>>> import numpy as np
>>> np.set_printoptions(precision=2, suppress=True, linewidth=160)
>>> arr = np.load("x.npy")
>>> print(arr.round(2) + 0)
[[ 0.   -0.13  0.11  0.29  0.08  0.01  0.01 -0.11  0.2  -0.23  0.17 -0.06]
 [-0.28  0.56 -0.57 -0.76 -0.23 -0.03 -0.07  0.45 -0.84  0.8  -0.77  0.21]
 [-0.3   0.48 -0.49 -0.64 -0.29 -0.04 -0.06  0.35 -0.68  0.68 -0.64  0.2 ]
 [-0.55  0.98 -1.13 -1.61 -0.5  -0.09 -0.02  0.94 -1.61  1.76 -1.57  0.42]
 [-0.8   1.68 -1.6  -2.54 -0.84  0.02  0.01  1.74 -2.58  2.52 -2.52  0.79]
 [-0.15  0.3  -0.31 -0.35 -0.05 -0.05  0.    0.17 -0.31  0.45 -0.31  0.16]
 [ 0.2  -0.38  0.39  0.62  0.19  0.07  0.   -0.4   0.52 -0.54  0.54 -0.14]
 [ 0.31 -0.5   0.52  0.87  0.25  0.   -0.04 -0.56  0.85 -0.89  0.76 -0.24]
 [ 0.49 -0.94  1.04  1.39  0.48  0.05  0.08 -0.89  1.43 -1.42  1.43 -0.39]
 [ 0.27 -0.4   0.44  0.63  0.29  0.09  0.   -0.44  0.64 -0.63  0.64 -0.23]
 [ 0.68 -1.29  1.3   2.04  0.71 -0.06  0.06 -1.3   1.96 -1.98  2.07 -0.72]
 [-0.44  1.02 -0.9  -1.3  -0.45 -0.02 -0.09  0.97 -1.34  1.48 -1.34  0.45]
 [ 0.11  0.01 -0.02 -0.05 -0.05 -0.08  0.05 -0.1   0.07 -0.02  0.05 -0.04]
 [ 0.4  -0.9   0.84  1.33  0.44 -0.03  0.   -0.97  1.4  -1.35  1.4  -0.39]
 [-1.12  2.13 -2.21 -3.35 -1.13  0.   -0.04  2.17 -3.41  3.22 -3.26  1.11]
 [ 1.38 -2.59  2.6   4.05  1.34  0.1   0.   -2.66  4.03 -3.95  3.95 -1.32]
 [ 0.52 -1.26  1.21  1.79  0.63  0.    0.01 -1.18  1.79 -1.84  1.83 -0.63]
 [-0.14  0.19 -0.19 -0.33 -0.04  0.   -0.06  0.12 -0.37  0.3  -0.29  0.05]
 [-0.27  0.62 -0.57 -0.85 -0.25  0.02  0.09  0.57 -0.86  0.86 -0.87  0.32]
 [ 2.11 -3.96  3.96  5.94  1.95  0.06 -0.01 -3.93  5.91 -5.96  5.96 -2.03]
 [ 0.61 -1.3   1.34  1.93  0.63  0.05 -0.05 -1.3   1.93 -1.84  1.91 -0.62]
 [-0.34  0.61 -0.65 -1.03 -0.35  0.05 -0.04  0.65 -1.02  0.96 -1.02  0.42]
 [-0.1   0.29 -0.28 -0.43 -0.17 -0.03 -0.12  0.31 -0.37  0.34 -0.39  0.08]
 [ 0.01 -0.02  0.02 -0.01  0.01 -0.14  0.   -0.05  0.03  0.07 -0.06 -0.06]
 [-1.21  2.45 -2.47 -3.79 -1.27 -0.05  0.02  2.5  -3.73  3.76 -3.76  1.22]
 [ 1.67 -3.33  3.28  4.83  1.71  0.04  0.   -3.26  4.83 -4.84  4.92 -1.58]
 [-0.53  0.99 -0.88 -1.46 -0.55 -0.02  0.02  0.94 -1.47  1.42 -1.45  0.5 ]
 [ 1.46 -2.76  2.86  4.17  1.43  0.05  0.04 -2.8   4.21 -4.26  4.19 -1.46]
 [-0.04 -0.07 -0.01  0.07 -0.06  0.04  0.    0.08 -0.05 -0.05 -0.07 -0.04]
 [ 0.05 -0.25  0.37  0.41  0.11 -0.01  0.1  -0.29  0.4  -0.42  0.36 -0.13]
 [-0.33  0.67 -0.71 -1.12 -0.47 -0.02  0.04  0.72 -1.11  1.11 -1.09  0.37]
 [-0.39  0.53 -0.55 -0.9  -0.29 -0.1   0.05  0.63 -0.82  0.92 -0.84  0.28]
 [-0.7   1.33 -1.38 -2.01 -0.67  0.08  0.02  1.28 -1.97  2.07 -1.96  0.63]
 [-0.69  1.44 -1.61 -2.25 -0.71 -0.07 -0.05  1.5  -2.2   2.13 -2.27  0.69]
 [-0.74  1.38 -1.31 -2.04 -0.7   0.02  0.02  1.45 -2.05  2.14 -2.09  0.63]
 [-0.74  1.5  -1.44 -2.29 -0.74 -0.04  0.08  1.42 -2.21  2.24 -2.22  0.76]
 [-0.27  0.41 -0.44 -0.58 -0.12 -0.02  0.03  0.35 -0.52  0.53 -0.53  0.15]
 [-1.24  2.5  -2.52 -3.81 -1.22  0.01  0.05  2.56 -3.7   3.79 -3.77  1.28]
 [ 0.2  -0.37  0.33  0.51  0.13  0.04  0.01 -0.33  0.53 -0.52  0.45 -0.14]
 [ 0.28 -0.49  0.39  0.8   0.32  0.07  0.02 -0.49  0.77 -0.73  0.73 -0.23]
 [ 0.18 -0.38  0.39  0.59  0.15  0.05 -0.06 -0.48  0.59 -0.53  0.69 -0.22]
 [-0.78  1.52 -1.59 -2.35 -0.67 -0.03  0.07  1.58 -2.2   2.24 -2.26  0.74]
 [-0.31  0.64 -0.63 -0.91 -0.33 -0.06 -0.02  0.72 -1.03  0.96 -0.93  0.33]
 [ 0.05  0.07 -0.04 -0.06 -0.06  0.03 -0.07  0.05  0.08  0.16 -0.05  0.04]
 [ 0.88 -1.76  1.88  2.68  0.91 -0.1   0.02 -1.9   2.69 -2.67  2.77 -0.89]
 [-0.45  0.83 -0.85 -1.19 -0.41 -0.04 -0.02  0.81 -1.14  1.21 -1.22  0.48]]
>>> cov = np.cov(arr, rowvar=False)
>>> print(np.argsort(-arr.std(axis=0).round(6), kind="stable"))
[ 3 10  9  8  2  7  1  0  4 11  5  6]
>>> print(cov.shape)
(12, 12)
>>> print(round(np.corrcoef(arr[:, 7], arr[:, 6])[0, 1], 2))
0.01
>>> print(np.argwhere(np.triu(np.abs(np.corrcoef(arr.T)) > 0.8, 1)))
[[ 0  1]
 [ 0  2]
 [ 0  3]
 [ 0  4]
 [ 0  7]
 [ 0  8]
 [ 0  9]
 [ 0 10]
 [ 0 11]
 [ 1  2]
 [ 1  3]
 [ 1  4]
 [ 1  7]
 [ 1  8]
 [ 1  9]
 [ 1 10]
 [ 1 11]
 [ 2  3]
 [ 2  4]
 [ 2  7]
 [ 2  8]
 [ 2  9]
 [ 2 10]
 [ 2 11]
 [ 3  4]
 [ 3  7]
 [ 3  8]
 [ 3  9]
 [ 3 10]
 [ 3 11]
 [ 4  7]
 [ 4  8]
 [ 4  9]
 [ 4 10]
 [ 4 11]
 [ 7  8]
 [ 7  9]
 [ 7 10]
 [ 7 11]
 [ 8  9]
 [ 8 10]
 [ 8 11]
 [ 9 10]
 [ 9 11]
 [10 11]]
>>> print(np.round(np.corrcoef(arr.T), 2) + 0)
[[ 1.   -1.    1.    1.    1.    0.35 -0.01 -1.    1.   -1.    1.   -1.  ]
 [-1.    1.   -1.   -1.   -1.   -0.34  0.    1.   -1.    1.   -1.    1.  ]
 [ 1.   -1.    1.    1.    1.    0.34  0.01 -1.    1.   -1.    1.   -1.  ]
 [ 1.   -1.    1.    1.    1.    0.34 -0.01 -1.    1.   -1.    1.   -1.  ]
 [ 1.   -1.    1.    1.    1.    0.34  0.01 -1.    1.   -1.    1.   -1.  ]
 [ 0.35 -0.34  0.34  0.34  0.34  1.   -0.02 -0.33  0.34 -0.34  0.34 -0.32]
 [-0.01  0.    0.01 -0.01  0.01 -0.02  1.    0.01  0.    0.    0.    0.01]
 [-1.    1.   -1.   -1.   -1.   -0.33  0.01  1.   -1.    1.   -1.    1.  ]
 [ 1.   -1.    1.    1.    1.    0.34  0.   -1.    1.   -1.    1.   -1.  ]
 [-1.    1.   -1.   -1.   -1.   -0.34  0.    1.   -1.    1.   -1.    1.  ]
 [ 1.   -1.    1.    1.    1.    0.34  0.   -1.    1.   -1.    1.   -1.  ]
 [-1.    1.   -1.   -1.   -1.   -0.32  0.01  1.   -1.    1.   -1.    1.  ]]
>>> print(np.round(np.polyfit(arr[:, 7], arr[:, 6], 1), 2) + 0)
[0. 0.]
>>> print(np.round(np.median(arr, axis=0), 2) + 0)
[-0.12  0.24 -0.24 -0.34 -0.06  0.    0.    0.14 -0.34  0.32 -0.3   0.07]
